% python3 -q
>>> import numpy as np
>>> np.set_printoptions(suppress=True, linewidth=160)
>>> def tidy(a):
...     return np.round(a, 3) + 0
... 
>>> W0 = np.loadtxt("w.csv", delimiter=",")
>>> W0
array([[ 0.088,  0.127,  0.199,  0.284,  0.16 , -0.069],
       [ 0.064, -0.064,  0.064,  0.145,  0.055,  0.106],
       [-1.375, -1.353, -1.364, -2.512, -2.663,  0.148],
       [ 1.301,  1.337,  1.105,  2.469,  2.368, -0.133],
       [-0.125, -0.093, -0.407, -0.314, -0.316, -0.021],
       [ 0.41 ,  0.385,  0.515,  0.718,  0.786, -0.007],
       [ 0.412,  0.245,  0.369,  0.436,  0.634,  0.109],
       [-1.167, -1.013, -0.998, -2.217, -2.223, -0.049],
       [-1.207, -1.144, -1.23 , -2.317, -2.542, -0.013],
       [-0.146, -0.39 , -0.148, -0.726, -0.783, -0.069],
       [-2.125, -2.   , -2.023, -4.22 , -4.253,  0.08 ],
       [ 0.531,  0.442,  0.364,  1.089,  0.879,  0.012],
       [-0.508, -0.513, -0.405, -0.906, -0.898,  0.007],
       [-1.888, -1.772, -1.809, -3.673, -3.695,  0.212],
       [ 0.971,  0.905,  0.837,  1.834,  1.913, -0.046],
       [-0.18 , -0.225, -0.219, -0.161, -0.376,  0.001],
       [-0.762, -0.56 , -0.719, -1.64 , -1.517,  0.049],
       [ 0.068,  0.13 ,  0.058, -0.105, -0.027,  0.176]])
>>> labels = W0[:, 2] > np.median(W0[:, 2])
>>> u = W0[labels].mean(axis=0) - W0[~labels].mean(axis=0)
>>> np.argsort(-np.abs(u).round(6), kind="stable")
array([4, 3, 0, 2, 1, 5])
>>> labels.astype(int)
array([1, 1, 0, 1, 0, 1, 1, 0, 0, 1, 0, 1, 0, 0, 1, 0, 0, 1])
>>> tidy((((W0 - W0.mean(axis=0)) @ u > 0) == labels).mean())
np.float64(0.833)
>>> ((W0 - W0.mean(axis=0)) @ u > 0).astype(int)
array([1, 1, 0, 1, 1, 1, 1, 0, 0, 0, 0, 1, 0, 0, 1, 1, 0, 1])
>>> tidy(u)
array([ 1.448,  1.31 ,  1.393,  2.678,  2.719, -0.037])
